$ python -q
>>> import numpy as np
>>> from numpy import linalg as LA
>>> np.set_printoptions(precision=2, suppress=True, linewidth=140)
>>> rd = lambda a: np.round(a, 2) + 0
>>> F = np.loadtxt("arr.csv", delimiter=",")
>>> print(F)
[[ 0.  1.  2.  0.]
 [ 1.  3.  2.  2.]
 [ 2.  3.  4.  2.]
 [ 4.  3.  4.  3.]
 [ 5.  5.  5.  4.]
 [ 7.  7.  6.  5.]
 [ 7.  8.  6.  6.]
 [ 7.  9.  6.  7.]
 [ 7.  9.  7.  8.]
 [ 7. 11.  8. 10.]
 [ 9. 13. 10. 10.]
 [10. 13. 11. 11.]
 [11. 15. 13. 11.]
 [13. 17. 13. 11.]
 [14. 18. 13. 11.]
 [16. 20. 15. 12.]
 [17. 22. 17. 12.]
 [17. 24. 19. 12.]
 [19. 26. 19. 14.]
 [21. 28. 20. 15.]
 [21. 29. 21. 17.]
 [21. 29. 23. 18.]
 [21. 30. 24. 18.]]
>>> O, vecs = LA.qr(F[:, :2])[0], LA.qr(F[:, 2:])[0]
>>> s = LA.svd(O.T @ vecs, compute_uv=False)
>>> print((s > 0.9).sum())
1
>>> print(rd(s))
[1.   0.09]
>>> print(rd(np.degrees(np.arccos(s.clip(0, 1)))))
[ 3.92 85.12]
>>> x0 = np.array([0, 2, -1, 0])
>>> y = F @ x0
>>> print(rd(LA.pinv(F) @ F))
[[1. 0. 0. 0.]
 [0. 1. 0. 0.]
 [0. 0. 1. 0.]
 [0. 0. 0. 1.]]
>>> print(y)
[ 0.  4.  2.  2.  5.  8. 10. 12. 11. 14. 16. 15. 17. 21. 23. 25. 27. 29. 33. 36. 37. 35. 36.]
>>> rng = np.random.default_rng(909)
>>> y = y + 0.02 * rng.normal(size=23)
>>> print(rd(y))
[-0.02  4.01  1.99  1.98  5.01  7.99  9.98 11.96 10.99 14.01 15.98 15.   17.01 21.   22.97 24.99 27.   29.03 33.02 35.99 37.   35.01 35.98]
>>> beta, *_ = LA.lstsq(F, y)
>>> print(beta.round())
[-0.  2. -1. -0.]
>>> print(rd(LA.norm(y - F @ beta)))
0.07
>>> print(rd(F.T @ (y - F @ beta)))
[0. 0. 0. 0.]
